% python3 -q
>>> import numpy as np
>>> np.set_printoptions(precision=1, suppress=True, linewidth=140, legacy="1.25")
>>> W0 = np.loadtxt("sample18.csv", delimiter=",")
>>> W0
array([[5., 1., 1., 1., 1., 1., 1., 1., 1.],
       [1., 5., 1., 1., 1., 1., 1., 1., 1.],
       [1., 1., 5., 1., 1., 1., 1., 1., 1.],
       [1., 1., 1., 5., 1., 1., 1., 1., 1.],
       [1., 1., 1., 1., 5., 1., 1., 1., 1.],
       [1., 1., 1., 1., 1., 5., 1., 1., 1.],
       [1., 1., 1., 1., 1., 1., 5., 1., 1.],
       [1., 1., 1., 1., 1., 1., 1., 5., 1.],
       [1., 1., 1., 1., 1., 1., 1., 1., 5.]])
>>> M2 = np.array([[2, 2, 1],
...     [-3, 1, -2],
...     [2, -3, -1],
...     [3, 2, 3],
...     [-1, -3, -2],
...     [1, 1, 3],
...     [-2, 2, 2],
...     [1, 1, 1],
...     [3, -2, 0]])
>>> np.vstack([W0, M2.T]).shape
(12, 9)
>>> np.einsum("ij,ij->i", W0, W0)
array([33., 33., 33., 33., 33., 33., 33., 33., 33.])
>>> np.einsum("ij->j", W0)
array([13., 13., 13., 13., 13., 13., 13., 13., 13.])
>>> np.einsum("ik,kj->ji", W0, M2)
array([[ 14.,  -6.,  14.,  18.,   2.,  10.,  -2.,  10.,  18.],
       [  9.,   5., -11.,   9., -11.,   5.,   9.,   5.,  -7.],
       [  9.,  -3.,   1.,  17.,  -3.,  17.,  13.,   9.,   5.]])
>>> print(np.linalg.matrix_rank(W0 @ M2))
3
>>> print(np.einsum("ik,kj->ij", W0, M2))
[[ 14.   9.   9.]
 [ -6.   5.  -3.]
 [ 14. -11.   1.]
 [ 18.   9.  17.]
 [  2. -11.  -3.]
 [ 10.   5.  17.]
 [ -2.   9.  13.]
 [ 10.   5.   9.]
 [ 18.  -7.   5.]]
>>> rng = np.random.default_rng(66099)
>>> labels = rng.permutation(9)
>>> print(labels)
[6 7 2 5 4 8 1 0 3]
>>> M2 = W0[labels][:, labels]
>>> print(round(np.linalg.det(M2), 1), round(float(np.linalg.det(W0[labels])), 1))
851968.0 -851968.0
>>> np.sort(np.abs(np.linalg.eigvals(M2)))
array([ 4.,  4.,  4.,  4.,  4.,  4.,  4.,  4., 13.])
>>> np.trace(M2)
45.0
>>> r0 = np.array([3, 3, 1, -3, -2, 2, 0, -1, 1])
>>> M2 = W0 + np.outer(r0, np.eye(9)[1])
>>> np.linalg.matrix_rank(M2 - W0)
1
>>> np.round(np.linalg.det(M2) / np.linalg.det(W0), 1), np.round(1 + np.linalg.solve(W0, r0)[1], 1)
(1.7, 1.7)
>>> x0 = np.array([1, 6, -7, -6, -4, 7, -7, 5, 1])
>>> target = W0 @ x0
>>> beta, lr = np.zeros(9), 1 / np.linalg.norm(W0, 2) ** 2
>>> for i in range(10):
...     beta -= lr * W0.T @ (W0 @ beta - target)
...     if i % 2 == 0: print(i, round(np.linalg.norm(W0 @ beta - target), 1))
... 
0 58.4
2 47.9
4 39.2
6 32.2
8 26.4
>>> beta
array([ 0.5,  3.6, -4.6, -3.9, -2.7,  4.2, -4.6,  3. ,  0.5])
>>> J = np.array([[-4, 3, -3, -3, -1, 0],
...     [3, 4, 1, -1, -2, -1],
...     [-3, 1, 4, 0, 0, 2],
...     [-3, -1, 0, -2, 2, 0],
...     [-1, -2, 0, 2, -2, 1],
...     [0, -1, 2, 0, 1, 0]])
>>> # equal to its transpose
>>> print(np.count_nonzero(J))
27
>>> round(float(np.linalg.norm(J)), 1)
12.0
>>> J.mean(axis=0)
array([-1.3,  0.7,  0.7, -0.7, -0.3,  0.3])
>>> data = np.array([[26, 0, 26],
...     [37, 0, 10],
...     [0, 5, 0],
...     [0, 53, 0],
...     [18, 0, 0],
...     [34, 0, 28],
...     [0, 53, 0],
...     [48, 0, 24],
...     [13, 0, 4],
...     [10, 0, 0],
...     [5, 2, 2],
...     [1, 23, 16],
...     [0, 29, 10],
...     [0, 20, 0],
...     [0, 8, 0],
...     [0, 44, 0],
...     [17, 5, 20],
...     [0, 29, 10]])
>>> data
array([[26,  0, 26],
       [37,  0, 10],
       [ 0,  5,  0],
       [ 0, 53,  0],
       [18,  0,  0],
       [34,  0, 28],
       [ 0, 53,  0],
       [48,  0, 24],
       [13,  0,  4],
       [10,  0,  0],
       [ 5,  2,  2],
       [ 1, 23, 16],
       [ 0, 29, 10],
       [ 0, 20,  0],
       [ 0,  8,  0],
       [ 0, 44,  0],
       [17,  5, 20],
       [ 0, 29, 10]])
>>> # row 6 repeats row 3
>>> proj = data @ np.linalg.solve(data.T @ data, data.T)
>>> print(np.round(proj @ data[:, 0], 1) + 0)
[26. 37.  0.  0. 18. 34.  0. 48. 13. 10.  5.  1.  0.  0.  0.  0. 17.  0.]
>>> r0 = np.array([2, 1])
>>> np.correlate(data[2], data[13], "full")
array([  0,   0, 100,   0,   0])
>>> np.convolve(data[2], r0)
array([ 0, 10,  5,  0])
>>> print(np.cross(data[2, :3], data[13, :3]))
[0 0 0]
>>> D = np.linalg.norm(data[:, None] - data[None], axis=-1)
>>> D[:5, :5]
array([[ 0. , 19.4, 37.1, 64.5, 27.2],
       [19.4,  0. , 38.7, 65.4, 21.5],
       [37.1, 38.7,  0. , 48. , 18.7],
       [64.5, 65.4, 48. ,  0. , 56. ],
       [27.2, 21.5, 18.7, 56. ,  0. ]])
>>> np.linalg.norm(data, axis=1)
array([36.8, 38.3,  5. , 53. , 18. , 44. , 53. , 53.7, 13.6, 10. ,  5.7, 28. , 30.7, 20. ,  8. , 44. , 26.7, 30.7])
>>> np.flatnonzero(D[17] < D.mean() / 2)
array([11, 12, 13, 17])
>>> np.unravel_index(D.round(6).argmax(), D.shape)
(3, 7)
>>> print((D + 1e9 * np.eye(18)).round(6).argmin(axis=1))
[ 5  7 14  6  8  0  3  5  9  8  9 12 17 14  2  3  0 12]
>>> print(D[17])
[42.1 47.  26.  26.  35.6 48.2 26.  57.8 32.3 32.3 28.6  8.5  0.  13.5 23.3 18.  31.1  0. ]
>>> A = np.loadtxt("test9.csv", delimiter=",")
>>> print(A)
[[ 5.  4. -4.  5.  3.  4. -4. -2.]
 [-1. -3.  4.  3. -2. -2. -3.  1.]
 [ 2.  3. -3. -5. -3.  0.  5.  3.]
 [ 2.  2.  0.  0.  1. -4.  3. -4.]
 [ 2.  0.  2. -3. -3. -5. -4. -1.]
 [ 4.  3. -5.  0. -1. -4.  5. -2.]
 [-4.  1.  1. -5. -4.  4.  4.  0.]
 [ 1.  1.  0. -5.  1. -3. -4. -4.]]
>>> labels = rng.permutation(8)
>>> M2 = A[:, labels] * rng.choice([-1, 1], 8)
>>> M2
array([[-4.,  4.,  5.,  5., -4., -3.,  4., -2.],
       [ 2.,  3.,  3., -1.,  4.,  2., -3.,  1.],
       [-0., -5., -5.,  2., -3.,  3.,  3.,  3.],
       [ 4., -3.,  0.,  2.,  0., -1.,  2., -4.],
       [ 5.,  4., -3.,  2.,  2.,  3.,  0., -1.],
       [ 4., -5.,  0.,  4., -5.,  1.,  3., -2.],
       [-4., -4., -5., -4.,  1.,  4.,  1.,  0.],
       [ 3.,  4., -5.,  1.,  0., -1.,  1., -4.]])
>>> left, _, VT = np.linalg.svd(A.T @ M2)
>>> np.round(np.linalg.lstsq(A, M2)[0], 1) + 0
array([[ 0.,  0.,  0.,  1.,  0.,  0.,  0.,  0.],
       [ 0.,  0.,  0.,  0.,  0.,  0.,  1.,  0.],
       [ 0.,  0.,  0.,  0.,  1.,  0.,  0.,  0.],
       [ 0.,  0.,  1.,  0.,  0.,  0.,  0.,  0.],
       [ 0.,  0.,  0.,  0.,  0., -1.,  0.,  0.],
       [-1.,  0.,  0.,  0.,  0.,  0.,  0.,  0.],
       [ 0., -1.,  0.,  0.,  0.,  0.,  0.,  0.],
       [ 0.,  0.,  0.,  0.,  0.,  0.,  0.,  1.]])
